% ipython --no-banner

In [1]: import numpy as np

In [2]: import numpy.linalg as la

In [3]: np.set_printoptions(precision=3, suppress=True, linewidth=200, floatmode="fixed")

In [4]: X = np.load("mat.npy")

In [5]: X
Out[5]: 
array([[-0.357,  0.703,  0.148,  0.015, -0.074,  0.163,  0.200,  0.335,  0.141,  0.136, -0.225,  0.287],
       [-0.476, -0.390, -0.193,  0.312,  0.199,  0.425, -0.002,  0.405, -0.048, -0.288,  0.121,  0.039],
       [-0.278,  0.263, -0.238, -0.071,  0.091, -0.349,  0.344, -0.219,  0.050, -0.616,  0.032, -0.336],
       [ 0.317, -0.245, -0.289, -0.368,  0.040,  0.260,  0.446,  0.079,  0.271, -0.104, -0.485,  0.160],
       [-0.040,  0.161, -0.491, -0.034, -0.025,  0.271,  0.289, -0.339, -0.520,  0.273,  0.278,  0.190],
       [ 0.000, -0.149,  0.202, -0.151, -0.830,  0.017,  0.171,  0.175, -0.227, -0.283,  0.159,  0.092],
       [-0.397, -0.117, -0.451, -0.382, -0.169, -0.334, -0.447,  0.008,  0.150,  0.093, -0.076,  0.319],
       [ 0.000,  0.119, -0.033,  0.314, -0.217,  0.329, -0.383, -0.476, -0.072, -0.316, -0.494,  0.088],
       [ 0.040,  0.166,  0.240, -0.655,  0.303,  0.329, -0.310,  0.046, -0.281, -0.303,  0.122, -0.016],
       [ 0.198, -0.001,  0.134,  0.159,  0.201, -0.160,  0.069, -0.147,  0.159, -0.338,  0.314,  0.766],
       [ 0.516,  0.319, -0.471,  0.184, -0.059, -0.075, -0.269,  0.487, -0.101, -0.195,  0.068, -0.065],
       [-0.040, -0.137,  0.129,  0.070,  0.212, -0.412,  0.095,  0.188, -0.662, -0.024, -0.477,  0.181]])

In [6]: left, sigma, Vt = la.svd(X, full_matrices=False)

In [7]: np.round(left.T @ X @ Vt.T, 3) + 0
Out[7]: 
array([[1.000, 0.000, 0.000, 0.000, 0.000, 0.000, 0.000, 0.000, 0.000, 0.000, 0.000, 0.000],
       [0.000, 1.000, 0.000, 0.000, 0.000, 0.000, 0.000, 0.000, 0.000, 0.000, 0.000, 0.000],
       [0.000, 0.000, 1.000, 0.000, 0.000, 0.000, 0.000, 0.000, 0.000, 0.000, 0.000, 0.000],
       [0.000, 0.000, 0.000, 1.000, 0.000, 0.000, 0.000, 0.000, 0.000, 0.000, 0.000, 0.000],
       [0.000, 0.000, 0.000, 0.000, 1.000, 0.000, 0.000, 0.000, 0.000, 0.000, 0.000, 0.000],
       [0.000, 0.000, 0.000, 0.000, 0.000, 1.000, 0.000, 0.000, 0.000, 0.000, 0.000, 0.000],
       [0.000, 0.000, 0.000, 0.000, 0.000, 0.000, 1.000, 0.000, 0.000, 0.000, 0.000, 0.000],
       [0.000, 0.000, 0.000, 0.000, 0.000, 0.000, 0.000, 1.000, 0.000, 0.000, 0.000, 0.000],
       [0.000, 0.000, 0.000, 0.000, 0.000, 0.000, 0.000, 0.000, 1.000, 0.000, 0.000, 0.000],
       [0.000, 0.000, 0.000, 0.000, 0.000, 0.000, 0.000, 0.000, 0.000, 1.000, 0.000, 0.000],
       [0.000, 0.000, 0.000, 0.000, 0.000, 0.000, 0.000, 0.000, 0.000, 0.000, 1.000, 0.000],
       [0.000, 0.000, 0.000, 0.000, 0.000, 0.000, 0.000, 0.000, 0.000, 0.000, 0.000, 1.000]])

In [8]: round(float(np.sqrt((sigma ** 2).sum())), 3), round(float(la.norm(X)), 3)
Out[8]: (3.464, 3.464)

In [9]: sigma
Out[9]: array([1.000, 1.000, 1.000, 1.000, 1.000, 1.000, 1.000, 1.000, 1.000, 1.000, 1.000, 1.000])

In [10]: sigma / sigma[0]
Out[10]: array([1.000, 1.000, 1.000, 1.000, 1.000, 1.000, 1.000, 1.000, 1.000, 1.000, 1.000, 1.000])

In [11]: left.shape, sigma.shape, Vt.shape
Out[11]: ((12, 12), (12,), (12, 12))
